>>> import numpy as np
>>> np.set_printoptions(precision=1, suppress=True, linewidth=160)
>>> def tidy(a):
...     return np.round(a, 1) + 0
... 
>>> rng = np.random.default_rng(251)
>>> t = np.sort(rng.uniform(-2, 2, 29))
>>> M = np.c_[t, t ** 2, t ** 3] @ np.array([[-2, 2, -1, 1, -2, -1], [1, -1, -1, 2, 1, 0], [2, -2, 0, 1, 2, -2]])
>>> tidy(M)
array([[ -7.6,   7.6,  -1.9,  -1.9,  -7.6,  17.4],
       [ -7.1,   7.1,  -1.8,  -1.7,  -7.1,  16.7],
       [ -6.8,   6.8,  -1.8,  -1.7,  -6.8,  16.3],
       [ -1.3,   1.3,  -0.7,  -0.3,  -1.3,   8. ],
       [ -0.9,   0.9,  -0.6,  -0.3,  -0.9,   7.2],
       [ -0.8,   0.8,  -0.6,  -0.2,  -0.8,   7. ],
       [ -0.8,   0.8,  -0.6,  -0.2,  -0.8,   7. ],
       [  0.3,  -0.3,  -0.3,  -0.1,   0.3,   4.9],
       [  0.7,  -0.7,  -0.1,   0. ,   0.7,   4. ],
       [  1. ,  -1. ,   0. ,   0. ,   1. ,   3. ],
       [  1.1,  -1.1,   0.1,   0. ,   1.1,   2.4],
       [  1. ,  -1. ,   0.2,  -0.1,   1. ,   0.8],
       [  0.9,  -0.9,   0.2,  -0.1,   0.9,   0.6],
       [  0.8,  -0.8,   0.2,  -0.1,   0.8,   0.5],
       [  0.4,  -0.4,   0.2,  -0.1,   0.4,   0.2],
       [  0.1,  -0.1,   0.1,  -0.1,   0.1,   0.1],
       [ -0.2,   0.2,  -0.1,   0.2,  -0.2,  -0.1],
       [ -0.2,   0.2,  -0.2,   0.2,  -0.2,  -0.1],
       [ -0.3,   0.3,  -0.2,   0.3,  -0.3,  -0.2],
       [ -0.5,   0.5,  -0.6,   0.8,  -0.5,  -0.6],
       [ -0.5,   0.5,  -0.6,   0.9,  -0.5,  -0.6],
       [  0.9,  -0.9,  -1.9,   3.8,   0.9,  -2.8],
       [  3. ,  -3. ,  -2.8,   6.4,   3. ,  -5.2],
       [  3.7,  -3.7,  -3.1,   7.1,   3.7,  -5.9],
       [  4.5,  -4.5,  -3.3,   7.9,   4.5,  -6.8],
       [  6.8,  -6.8,  -4. ,  10.1,   6.8,  -9. ],
       [  8.5,  -8.5,  -4.4,  11.7,   8.5, -10.8],
       [ 12.6, -12.6,  -5.3,  15.2,  12.6, -14.7],
       [ 15.8, -15.8,  -6. ,  17.8,  15.8, -17.8]])
>>> np.abs(np.diag(np.linalg.qr(M)[1])) > 1e-9
array([ True, False,  True,  True, False, False])
>>> np.unique(M.round(6), axis=0).shape
(29, 6)
>>> def softmax(z):
...     e = np.exp(z - z.max(axis=-1, keepdims=True))
...     return e / e.sum(axis=-1, keepdims=True)
... 
>>> tidy(softmax(10 * M[21]))
array([0., 0., 0., 1., 0., 0.])
>>> tidy(softmax(M[21] + -1))
array([0. , 0. , 0. , 0.9, 0. , 0. ])
>>> tidy(softmax(M[21]))
array([0. , 0. , 0. , 0.9, 0. , 0. ])
>>> S = M @ M.T / np.sqrt(6)
>>> tidy(softmax(S)[21] @ M)
array([ 15.8, -15.8,  -6. ,  17.8,  15.8, -17.8])
>>> [round(float(x), 1) for x in np.linalg.svd(M, compute_uv=False)[:3]]
[68.7, 21.6, 9.2]
>>> np.argsort(-np.linalg.norm(M, axis=0).round(6), kind="stable")[:3]
array([5, 3, 0])
>>> np.linalg.matrix_rank(M, rtol=0.1)
np.int64(3)
>>> np.linalg.cond(M) > 100
np.True_
>>> data = np.loadtxt("block19.csv", delimiter=",")
>>> data
array([[1., 6., 1.],
       [3., 0., 3.],
       [5., 4., 4.],
       [1., 6., 1.],
       [0., 0., 0.],
       [5., 4., 4.],
       [5., 4., 4.],
       [0., 0., 0.],
       [0., 0., 0.],
       [0., 0., 0.],
       [0., 0., 0.],
       [0., 0., 0.],
       [0., 0., 0.],
       [4., 6., 4.],
       [0., 0., 0.],
       [1., 6., 1.],
       [3., 0., 3.],
       [0., 0., 0.],
       [5., 4., 4.],
       [0., 0., 0.],
       [4., 6., 4.],
       [8., 4., 7.],
       [0., 0., 0.],
       [3., 0., 3.],
       [0., 0., 0.],
       [1., 6., 1.]])
>>> Xs = data - data.mean(axis=0)
>>> Uu, s, vt = np.linalg.svd(Xs, full_matrices=False)
>>> np.abs(vt[0]).argmax()
np.int64(0)
>>> tidy(vt[0] * np.sign(vt[0, np.abs(vt[0]).argmax()]))
array([0.6, 0.6, 0.5])
>>> tidy(s)
array([17.7,  9.8,  0.9])
